% python3 -q
>>> import numpy as np
>>> np.set_printoptions(precision=2, suppress=True, linewidth=120, floatmode="fixed")
>>> rd = lambda a: np.round(a, 2) + 0
>>> mat = np.tril(np.array([[6, 5, 9, 1, 0, 9, 0],
...     [7, 4, 5, 6, 1, 5, 3],
...     [9, 5, 0, 1, 6, 7, 5],
...     [4, 8, 2, 4, 3, 7, 3],
...     [1, 5, 2, 4, 5, 9, 1],
...     [3, 1, 2, 1, 2, 2, 8],
...     [9, 0, 4, 4, 6, 2, 3]]), -1) + np.eye(7, dtype=int)
>>> mat
array([[1, 0, 0, 0, 0, 0, 0],
       [7, 1, 0, 0, 0, 0, 0],
       [9, 5, 1, 0, 0, 0, 0],
       [4, 8, 2, 1, 0, 0, 0],
       [1, 5, 2, 4, 1, 0, 0],
       [3, 1, 2, 1, 2, 1, 0],
       [9, 0, 4, 4, 6, 2, 1]])
>>> rd(np.abs(np.linalg.svd(mat)[2][-1]))
array([0.02, 0.18, 0.66, 0.00, 0.46, 0.30, 0.49])
>>> [round(float(x), 2) for x in np.linalg.svd(mat, compute_uv=False)[:3]]
[18.32, 8.93, 6.71]
>>> np.argsort(-np.linalg.norm(mat, axis=0).round(6), kind="stable")[:3]
array([0, 1, 4])
>>> r0 = np.array([-5, 9, 4, -1, 3, 0, -3])
>>> M2 = mat + np.outer(r0, np.eye(7)[2])
>>> rd(np.linalg.det(M2) / np.linalg.det(mat)), rd(1 + np.linalg.solve(mat, r0)[2])
(np.float64(-170.0), np.float64(-170.0))
>>> np.linalg.matrix_rank(np.linalg.inv(M2) - np.linalg.inv(mat), tol=1e-8)
np.int64(1)
>>> rd(np.sort(np.linalg.eigvals(mat)))
array([1.00, 1.00, 1.00, 1.00, 1.00, 1.00, 1.00])
>>> np.prod(np.diag(mat)), rd(np.linalg.det(mat))
(np.int64(1), np.float64(1.0))
>>> def softmax(z):
...     e = np.exp(z - z.max(axis=-1, keepdims=True))
...     return e / e.sum(axis=-1, keepdims=True)
... 
>>> rd(softmax(mat[1] + 5))
array([0.99, 0.00, 0.00, 0.00, 0.00, 0.00, 0.00])
>>> rd(softmax(mat).sum(axis=1))
array([1.00, 1.00, 1.00, 1.00, 1.00, 1.00, 1.00])
>>> S = mat @ mat.T / np.sqrt(7)
>>> rd(softmax(S)[1] @ mat)
array([9.00, 4.34, 1.39, 0.52, 0.79, 0.26, 0.13])
>>> rd(softmax(S))
array([[0.02, 0.17, 0.35, 0.05, 0.02, 0.04, 0.35],
       [0.00, 0.00, 0.87, 0.00, 0.00, 0.00, 0.13],
       [0.00, 0.00, 1.00, 0.00, 0.00, 0.00, 0.00],
       [0.00, 0.00, 0.07, 0.93, 0.00, 0.00, 0.00],
       [0.00, 0.00, 0.00, 0.86, 0.13, 0.00, 0.01],
       [0.00, 0.00, 0.00, 0.00, 0.00, 0.00, 1.00],
       [0.00, 0.00, 0.00, 0.00, 0.00, 0.00, 1.00]])
>>> rd(softmax(S + np.triu(np.full(S.shape, -np.inf), 1)))
array([[1.00, 0.00, 0.00, 0.00, 0.00, 0.00, 0.00],
       [0.00, 1.00, 0.00, 0.00, 0.00, 0.00, 0.00],
       [0.00, 0.00, 1.00, 0.00, 0.00, 0.00, 0.00],
       [0.00, 0.00, 0.07, 0.93, 0.00, 0.00, 0.00],
       [0.00, 0.00, 0.00, 0.87, 0.13, 0.00, 0.00],
       [0.00, 0.01, 0.95, 0.03, 0.00, 0.00, 0.00],
       [0.00, 0.00, 0.00, 0.00, 0.00, 0.00, 1.00]])
>>> K = np.loadtxt("arr.csv", delimiter=",")
>>> K
array([[ 1.00,  1.00,  1.00,  1.00, -1.00, -1.00, -1.00, -1.00],
       [ 1.00, -1.00,  1.00, -1.00,  1.00, -1.00,  1.00, -1.00],
       [ 1.00, -1.00, -1.00,  1.00,  1.00, -1.00, -1.00,  1.00],
       [ 1.00,  1.00, -1.00, -1.00,  1.00,  1.00, -1.00, -1.00],
       [ 1.00,  1.00, -1.00, -1.00, -1.00, -1.00,  1.00,  1.00],
       [ 1.00, -1.00,  1.00, -1.00, -1.00,  1.00, -1.00,  1.00]])
>>> x0 = np.array([2, -3, 4, 5, -2, -1, -2, -2])
>>> (K * x0).sum(axis=1)
array([ 15.00,   3.00,   5.00,  -9.00, -11.00,   5.00])
>>> np.linalg.norm(K @ x0) <= np.linalg.norm(K, 2) * np.linalg.norm(x0) + 1e-9
np.True_
>>> K * x0
array([[ 2.00, -3.00,  4.00,  5.00,  2.00,  1.00,  2.00,  2.00],
       [ 2.00,  3.00,  4.00, -5.00, -2.00,  1.00, -2.00,  2.00],
       [ 2.00,  3.00, -4.00,  5.00, -2.00,  1.00,  2.00, -2.00],
       [ 2.00, -3.00, -4.00, -5.00, -2.00, -1.00,  2.00,  2.00],
       [ 2.00, -3.00, -4.00, -5.00,  2.00,  1.00, -2.00, -2.00],
       [ 2.00,  3.00,  4.00, -5.00,  2.00, -1.00,  2.00, -2.00]])
>>> np.einsum("ij,j->i", K, x0)
array([ 15.00,   3.00,   5.00,  -9.00, -11.00,   5.00])
>>> K @ (2 * x0)
array([ 30.00,   6.00,  10.00, -18.00, -22.00,  10.00])
>>> K @ np.eye(8)[1]
array([ 1.00, -1.00, -1.00,  1.00,  1.00, -1.00])
>>> K @ x0
array([ 15.00,   3.00,   5.00,  -9.00, -11.00,   5.00])
>>> np.sign((K @ x0).round(6))
array([ 1.00,  1.00,  1.00, -1.00, -1.00,  1.00])
